$ python -q
>>> import numpy as np
>>> np.set_printoptions(precision=2, suppress=True, linewidth=160, legacy="1.25")
>>> arr = np.load("test6.npy")
>>> arr
array([[ 1, -2,  2,  0,  0],
       [-2, -2, -2, -1,  3],
       [-3,  1,  3,  1, -2],
       [-3,  2,  1,  0,  2],
       [ 1, -2,  3,  2, -3],
       [-3,  1,  3,  1, -2],
       [-1, -1, -3,  1, -1]])
>>> other = np.c_[arr[:, :1] @ np.array([[-3]]), np.array([2, 2, 2, 0, 1, -1, 1])]
>>> print(other)
[[-3  2]
 [ 6  2]
 [ 9  2]
 [ 9  0]
 [-3  1]
 [ 9 -1]
 [ 3  1]]
>>> print(np.round(np.linalg.norm(other - arr @ np.linalg.lstsq(arr, other)[0], axis=0), 2) + 0)
[0.   2.26]
>>> np.linalg.matrix_rank(np.c_[arr, other])
6
>>> proj = arr @ np.linalg.solve(arr.T @ arr, arr.T)
>>> np.allclose(proj @ proj, proj)
True
>>> print(np.linalg.matrix_rank(np.eye(7) - proj))
2
>>> J = np.array([[1, -1, -1, 1, -1, 1, 1, -1],
...     [1, 1, -1, -1, 1, 1, -1, -1],
...     [1, -1, -1, 1, 1, -1, -1, 1],
...     [1, -1, 1, -1, 1, -1, 1, -1],
...     [1, -1, 1, -1, -1, 1, -1, 1]])
>>> blk = np.stack([J, 5 * J, J[::-1]])
>>> (blk @ J.T).shape
(3, 5, 5)
>>> np.linalg.matrix_rank(blk)
array([5, 5, 5])
>>> theta = np.radians(15)
>>> Rm = np.eye(8)
>>> Rm[1, 1] = Rm[0, 0] = np.cos(theta)
>>> Rm[1, 0], Rm[0, 1] = -np.sin(theta), np.sin(theta)
>>> Rm
array([[ 0.97,  0.26,  0.  ,  0.  ,  0.  ,  0.  ,  0.  ,  0.  ],
       [-0.26,  0.97,  0.  ,  0.  ,  0.  ,  0.  ,  0.  ,  0.  ],
       [ 0.  ,  0.  ,  1.  ,  0.  ,  0.  ,  0.  ,  0.  ,  0.  ],
       [ 0.  ,  0.  ,  0.  ,  1.  ,  0.  ,  0.  ,  0.  ,  0.  ],
       [ 0.  ,  0.  ,  0.  ,  0.  ,  1.  ,  0.  ,  0.  ,  0.  ],
       [ 0.  ,  0.  ,  0.  ,  0.  ,  0.  ,  1.  ,  0.  ,  0.  ],
       [ 0.  ,  0.  ,  0.  ,  0.  ,  0.  ,  0.  ,  1.  ,  0.  ],
       [ 0.  ,  0.  ,  0.  ,  0.  ,  0.  ,  0.  ,  0.  ,  1.  ]])
>>> other = J @ Rm.T
>>> other
array([[ 0.71, -1.22, -1.  ,  1.  , -1.  ,  1.  ,  1.  , -1.  ],
       [ 1.22,  0.71, -1.  , -1.  ,  1.  ,  1.  , -1.  , -1.  ],
       [ 0.71, -1.22, -1.  ,  1.  ,  1.  , -1.  , -1.  ,  1.  ],
       [ 0.71, -1.22,  1.  , -1.  ,  1.  , -1.  ,  1.  , -1.  ],
       [ 0.71, -1.22,  1.  , -1.  , -1.  ,  1.  , -1.  ,  1.  ]])
>>> round(float(np.linalg.det(Rm)), 2), round(np.trace(Rm), 2)
(1.0, 7.93)
>>> other = np.array([[6, 1, -4], [-2, 6, 1], [5, -8, -9], [2, 7, -1], [3, -1, 6]])
>>> arr @ other
array([[ 20, -27, -24],
       [-11,  -8,  43],
       [ -9, -12, -27],
       [-11,  -1,  17],
       [ 20, -18, -53],
       [ -9, -12, -27],
       [-20,  25,  23]])
>>> print(np.einsum("ij,ij->i", arr, arr))
[ 9 22 24 18 27 24 13]
>>> np.einsum("ik,kj->ij", arr, other)
array([[ 20, -27, -24],
       [-11,  -8,  43],
       [ -9, -12, -27],
       [-11,  -1,  17],
       [ 20, -18, -53],
       [ -9, -12, -27],
       [-20,  25,  23]])
>>> np.linalg.matrix_rank(arr @ other)
3
>>> np.einsum("ij->j", arr)
array([-10,  -3,   7,   4,  -3])
>>> data = np.array([[1.0, 0.0, 0.0, 0.0],
...     [0.0, 1.0, 0.0, 0.0],
...     [0.0, 0.0, 1.0, 0.0],
...     [0.5, 0.0, 0.0, 0.5]])
>>> print(np.sort(np.linalg.eigvals(data)))
[0.5 1.  1.  1. ]
>>> np.linalg.matrix_power(data - np.diag(np.diag(data)), 4)
array([[0., 0., 0., 0.],
       [0., 0., 0., 0.],
       [0., 0., 0., 0.],
       [0., 0., 0., 0.]])
>>> print(np.linalg.matrix_rank(data - data[0, 0] * np.eye(4)))
1
>>> data @ data
array([[1.  , 0.  , 0.  , 0.  ],
       [0.  , 1.  , 0.  , 0.  ],
       [0.  , 0.  , 1.  , 0.  ],
       [0.75, 0.  , 0.  , 0.25]])
>>> [int(np.linalg.matrix_rank(np.linalg.matrix_power(data, p))) for p in range(1, 5)]
[4, 4, 4, 4]
>>> np.prod(np.diag(data)), round(np.linalg.det(data), 2)
(0.5, 0.5)
>>> rng = np.random.default_rng(866)
>>> idx = rng.permutation(4)
>>> other = data[:, idx] * rng.choice([-1, 1], 4)
>>> other
array([[-0. ,  0. , -0. , -1. ],
       [-0. ,  0. , -1. , -0. ],
       [-0. ,  1. , -0. , -0. ],
       [-0.5,  0. , -0. , -0.5]])
>>> left, _, vt = np.linalg.svd(data.T @ other)
>>> print(idx)
[3 2 1 0]
>>> np.round(np.linalg.lstsq(data, other)[0], 2) + 0
array([[ 0.,  0.,  0., -1.],
       [ 0.,  0., -1.,  0.],
       [ 0.,  1.,  0.,  0.],
       [-1.,  0.,  0.,  0.]])
>>> other = np.array([[1, -1], [3, 2]])
>>> Z = np.kron(other, data)
>>> Z.shape
(8, 8)
>>> round(float(np.linalg.norm(J) ** 2 / np.linalg.norm(J, 2) ** 2), 2)
5.0
>>> np.linalg.norm(J, axis=1).argmax()
0
>>> np.linalg.norm(J, axis=0)
array([2.24, 2.24, 2.24, 2.24, 2.24, 2.24, 2.24, 2.24])
>>> np.round(np.linalg.norm(J, 2), 2)
2.83
>>> print(np.round(np.linalg.norm(J[3], 1), 2), round(np.linalg.norm(J[3], np.inf), 2))
8.0 1.0
>>> np.linalg.matrix_power(data, 2)
array([[1.  , 0.  , 0.  , 0.  ],
       [0.  , 1.  , 0.  , 0.  ],
       [0.  , 0.  , 1.  , 0.  ],
       [0.75, 0.  , 0.  , 0.25]])
>>> np.round(np.linalg.matrix_power(data, 100), 2) + 0
array([[1., 0., 0., 0.],
       [0., 1., 0., 0.],
       [0., 0., 1., 0.],
       [1., 0., 0., 0.]])
>>> data @ np.ones(4)
array([1., 1., 1., 1.])
>>> data.sum(axis=1)
array([1., 1., 1., 1.])
>>> np.sort(np.abs(np.linalg.eigvals(data)))[::-1]
array([1. , 1. , 1. , 0.5])
>>> p = np.eye(4)[2]
>>> for _ in range(5):
...     p = p @ data
...     print(p.round(2))
... 
[0. 0. 1. 0.]
[0. 0. 1. 0.]
[0. 0. 1. 0.]
[0. 0. 1. 0.]
[0. 0. 1. 0.]
>>> theta = rng.uniform(0, 2 * np.pi, 40)
>>> Q, _ = np.linalg.qr(np.array([[-2.5, -0.7],
...     [-0.6, 0.6],
...     [0.3, 0.3],
...     [-0.5, 0.9],
...     [-1.3, 1.3],
...     [1.3, -0.5],
...     [1.1, -1.4],
...     [0.1, 0.1],
...     [-1.6, 2.1]]))
>>> A = 10 * np.c_[np.cos(theta), np.sin(theta)] @ Q.T
>>> A
array([[-6.37, -1.65,  0.73, -1.44, -3.57,  3.45,  3.07,  0.24, -4.47],
       [-9.28,  0.07,  1.76,  1.25,  0.14,  2.25, -1.02,  0.59,  1.67],
       [ 0.35, -2.  , -0.63, -2.75, -4.32,  2.16,  4.47, -0.21, -6.68],
       [-6.18,  1.34,  1.54,  2.59,  2.91,  0.03, -3.57,  0.51,  5.43],
       [ 5.  , -1.56, -1.38, -2.74, -3.39,  0.51,  3.95, -0.46, -5.97],
       [-9.27, -0.58,  1.58,  0.37, -1.25,  2.97,  0.42,  0.53, -0.47],
       [-8.86, -0.91,  1.41, -0.12, -1.97,  3.24,  1.19,  0.47, -1.63],
       [ 5.31, -1.51, -1.42, -2.71, -3.28,  0.37,  3.86, -0.47, -5.84],
       [ 8.92,  0.87, -1.43,  0.07,  1.89, -3.21, -1.1 , -0.48,  1.5 ],
       [ 7.52, -1.  , -1.69, -2.3 , -2.17, -0.75,  2.93, -0.56, -4.5 ],
       [ 9.4 ,  0.27, -1.69, -0.81,  0.58, -2.65,  0.29, -0.56, -0.58],
       [-0.61, -2.02, -0.45, -2.66, -4.37,  2.42,  4.43, -0.15, -6.6 ],
       [-4.11,  1.69,  1.25,  2.81,  3.67, -0.88, -4.15,  0.42,  6.26],
       [-5.18, -1.82,  0.46, -1.81, -3.93,  3.34,  3.55,  0.15, -5.21],
       [-8.22, -1.2 ,  1.2 , -0.59, -2.59,  3.4 ,  1.89,  0.4 , -2.69],
       [ 8.98,  0.83, -1.45,  0.01,  1.81, -3.18, -1.01, -0.48,  1.36],
       [ 8.91, -0.4 , -1.78, -1.65, -0.87, -1.78,  1.72, -0.59, -2.72],
       [-7.19, -1.49,  0.93, -1.11, -3.22,  3.47,  2.63,  0.31, -3.81],
       [-9.36, -0.08,  1.73,  1.06, -0.18,  2.43, -0.69,  0.58,  1.19],
       [ 0.29, -2.  , -0.62, -2.74, -4.33,  2.18,  4.47, -0.21, -6.67],
       [ 1.47,  2.02,  0.29,  2.55,  4.38, -2.64, -4.36,  0.1 ,  6.48],
       [ 2.45, -1.87, -0.99, -2.84, -4.05,  1.49,  4.39, -0.33, -6.59],
       [ 8.41, -0.67, -1.76, -1.95, -1.44, -1.36,  2.27, -0.59, -3.52],
       [-5.21,  1.53,  1.41,  2.72,  3.31, -0.42, -3.89,  0.47,  5.89],
       [-9.18,  0.19,  1.77,  1.4 ,  0.4 ,  2.08, -1.27,  0.59,  2.05],
       [ 5.82, -1.42, -1.49, -2.65, -3.07,  0.14,  3.7 , -0.5 , -5.61],
       [-3.93, -1.93,  0.19, -2.12, -4.18,  3.15,  3.92,  0.06, -5.79],
       [-4.08, -1.92,  0.23, -2.09, -4.16,  3.18,  3.88,  0.08, -5.73],
       [ 9.2 ,  0.66, -1.54, -0.26,  1.43, -3.04, -0.6 , -0.51,  0.75],
       [ 9.34,  0.03, -1.74, -1.13,  0.07, -2.37,  0.81, -0.58, -1.36],
       [-9.38, -0.12,  1.73,  1.01, -0.25,  2.47, -0.62,  0.58,  1.08],
       [-6.34,  1.31,  1.56,  2.57,  2.84,  0.11, -3.51,  0.52,  5.34],
       [ 1.26,  2.02,  0.33,  2.58,  4.38, -2.59, -4.38,  0.11,  6.51],
       [-9.22,  0.14,  1.77,  1.34,  0.3 ,  2.15, -1.18,  0.59,  1.91],
       [ 2.19, -1.89, -0.94, -2.84, -4.1 ,  1.58,  4.41, -0.31, -6.62],
       [ 4.91, -1.58, -1.36, -2.75, -3.42,  0.55,  3.97, -0.45, -6.  ],
       [-2.03, -2.01, -0.19, -2.47, -4.36,  2.77,  4.29, -0.06, -6.37],
       [ 3.89, -1.72, -1.21, -2.82, -3.73,  0.96,  4.19, -0.4 , -6.32],
       [ 7.76, -0.92, -1.71, -2.22, -1.99, -0.91,  2.77, -0.57, -4.27],
       [ 6.06, -1.37, -1.52, -2.61, -2.97,  0.02,  3.61, -0.51, -5.49]])
>>> other = np.array([[3, 0],
...     [2, 3],
...     [2, 3],
...     [0, 3],
...     [2, 2],
...     [1, 1],
...     [1, 3],
...     [2, 0],
...     [3, 0]])
>>> np.einsum("ij->j", A)
array([ -6.53, -22.64,  -5.14, -29.85, -49.06,  27.11,  49.75,  -1.71, -74.11])
>>> np.linalg.matrix_rank(A @ other)
2
